$ python -q
>>> import numpy as np
>>> import numpy.linalg as la
>>> np.set_printoptions(suppress=True, linewidth=200)
>>> mat = np.load("a.npy")
>>> mat
array([[0, 1, 0, 1, 1, 0],
       [1, 0, 0, 1, 1, 0],
       [0, 0, 0, 0, 1, 0],
       [1, 1, 0, 0, 1, 0],
       [1, 1, 1, 1, 0, 0],
       [0, 0, 0, 0, 0, 0]])
>>> # equal to its transpose
>>> rng = np.random.default_rng(531187)
>>> labels = rng.permutation(6)
>>> labels
array([1, 2, 0, 3, 5, 4])
>>> other = mat[labels][:, labels]
>>> np.allclose(other, mat)
False
>>> other
array([[0, 0, 1, 1, 0, 1],
       [0, 0, 0, 0, 0, 1],
       [1, 0, 0, 1, 0, 1],
       [1, 0, 1, 0, 0, 1],
       [0, 0, 0, 0, 0, 0],
       [1, 1, 1, 1, 0, 0]])
>>> round(float(np.trace(la.pinv(mat) @ mat)), 2)
5.0
>>> np.round(mat @ la.pinv(mat) @ mat, 2) + 0
array([[0., 1., 0., 1., 1., 0.],
       [1., 0., 0., 1., 1., 0.],
       [0., 0., 0., 0., 1., 0.],
       [1., 1., 0., 0., 1., 0.],
       [1., 1., 1., 1., 0., 0.],
       [0., 0., 0., 0., 0., 0.]])
>>> mat @ mat
array([[3, 2, 1, 2, 2, 0],
       [2, 3, 1, 2, 2, 0],
       [1, 1, 1, 1, 0, 0],
       [2, 2, 1, 3, 2, 0],
       [2, 2, 0, 2, 4, 0],
       [0, 0, 0, 0, 0, 0]])
>>> np.argwhere(np.triu(mat))
array([[0, 1],
       [0, 3],
       [0, 4],
       [1, 3],
       [1, 4],
       [2, 4],
       [3, 4]])
>>> low = np.diag(mat.sum(axis=1)) - mat
>>> la.matrix_rank(low)
np.int64(4)
>>> round(la.det(low[1:, 1:]))
0
>>> (la.eigvalsh(low) < 1e-8).sum()
np.int64(2)
>>> print(low)
[[ 3 -1  0 -1 -1  0]
 [-1  3  0 -1 -1  0]
 [ 0  0  1  0 -1  0]
 [-1 -1  0  3 -1  0]
 [-1 -1 -1 -1  4  0]
 [ 0  0  0  0  0  0]]
>>> low @ np.ones(6)
array([0., 0., 0., 0., 0., 0.])
>>> [round(float(x), 2) for x in la.svd(mat, compute_uv=False)[:3]]
[3.09, 1.51, 1.0]
>>> np.argsort(-la.norm(mat, axis=0).round(6), kind="stable")[:3]
array([4, 0, 1])
>>> print(la.cond(mat) > 100)
True
>>> print(np.round(la.norm(mat, 2) / la.norm(mat), 2))
0.82
